>>> import numpy as np
>>> np.set_printoptions(precision=1, suppress=True, linewidth=120)
>>> m1 = np.load("a.npy")
>>> print(m1)
[[0 2 0 2 2 1]
 [0 0 0 2 2 0]
 [0 0 0 2 0 0]
 [0 0 0 0 1 1]
 [0 0 0 0 0 0]
 [0 0 0 0 0 0]]
>>> print(np.sort(np.abs(np.linalg.eigvals(m1))))
[0. 0. 0. 0. 0. 0.]
>>> print(np.trace(m1))
0
>>> np.linalg.determinant(m1)
Traceback (most recent call last):
  File "<python-input-6>", line 1, in <module>
    np.linalg.determinant(m1)
    ^^^^^^^^^^^^^^^^^^^^^
AttributeError: module 'numpy.linalg' has no attribute 'determinant'
>>> print(round(float(np.abs(np.linalg.eigvals(m1)).max()), 1))
0.0
>>> print(m1 @ m1)
[[0 0 0 4 6 2]
 [0 0 0 0 2 2]
 [0 0 0 0 2 2]
 [0 0 0 0 0 0]
 [0 0 0 0 0 0]
 [0 0 0 0 0 0]]
>>> print(np.linalg.matrix_power(m1, 2))
[[0 0 0 4 6 2]
 [0 0 0 0 2 2]
 [0 0 0 0 2 2]
 [0 0 0 0 0 0]
 [0 0 0 0 0 0]
 [0 0 0 0 0 0]]
>>> feats = np.array([[2.0, 0.5, -0.3, -0.7],
...     [0.5, 1.2, -0.1, -0.4],
...     [-0.3, -0.1, 1.6, -0.4],
...     [-0.7, -0.4, -0.4, 2.1]])
>>> evals, vecs = np.linalg.eigh(feats)
>>> x0 = np.array([8, -6, -3, -6])
>>> print(np.abs(feats).sum(axis=1).max(), round(np.abs(evals).max(), 1))
3.6 3.0
>>> print(np.round(vecs * np.sqrt(evals) @ vecs.T, 1) + 0)
[[ 1.4  0.2 -0.1 -0.2]
 [ 0.2  1.1  0.  -0.1]
 [-0.1  0.   1.2 -0.2]
 [-0.2 -0.1 -0.2  1.4]]
>>> L = np.linalg.cholesky(feats)
>>> print(np.diag(L) ** 2)
[2.  1.1 1.6 1.6]
>>> print(round(np.prod(np.diag(L)) ** 2, 1), np.round(np.linalg.det(feats), 1))
5.5 5.5
>>> evals, vecs = np.linalg.eigvalsh(feats)
Traceback (most recent call last):
  File "<python-input-18>", line 1, in <module>
    evals, vecs = np.linalg.eigvalsh(feats)
    ^^^^^^^^^^^
ValueError: too many values to unpack (expected 2)
>>> evals, vecs = np.linalg.eigh(feats)
>>> print(round(float(evals.sum()), 1), np.trace(feats))
6.9 6.9
>>> print(evals)
[0.9 1.  2.  3. ]
>>> print(np.round(np.abs(vecs[:, -1]), 1) + 0)
[0.6 0.3 0.  0.7]
>>> E = np.loadtxt("test16.csv", delimiter=",")
>>> print(E)
[[ 3.  0.  1. -2.  0.]
 [ 0.  2.  0.  0.  0.]
 [ 1.  0.  3. -2.  0.]
 [-2.  0. -2.  6.  0.]
 [ 0.  0.  0.  0.  2.]]
>>> evals, vecs = np.linalg.eigh(E)
>>> x0 = np.array([-4, 1, 4, -2, 6])
>>> print(x0 @ E @ x0)
162.0
>>> print(round(float(x0 @ E @ x0 / (x0 @ x0)), 1), round(evals[0], 1), evals[-1])
2.2 2.0 8.0
>>> print(np.round(vecs * np.sqrt(evals) @ vecs.T, 1) + 0)
[[ 1.6  0.   0.2 -0.5  0. ]
 [ 0.   1.4  0.   0.   0. ]
 [ 0.2  0.   1.6 -0.5  0. ]
 [-0.5  0.  -0.5  2.4  0. ]
 [ 0.   0.   0.   0.   1.4]]
>>> print(np.round(vecs * np.maximum(evals, 0) @ vecs.T, 1) + 0)
[[ 3.  0.  1. -2.  0.]
 [ 0.  2.  0.  0.  0.]
 [ 1.  0.  3. -2.  0.]
 [-2.  0. -2.  6.  0.]
 [ 0.  0.  0.  0.  2.]]
>>> print(np.round(vecs * np.abs(evals) @ vecs.T, 1) + 0)
[[ 3.  0.  1. -2.  0.]
 [ 0.  2.  0.  0.  0.]
 [ 1.  0.  3. -2.  0.]
 [-2.  0. -2.  6.  0.]
 [ 0.  0.  0.  0.  2.]]
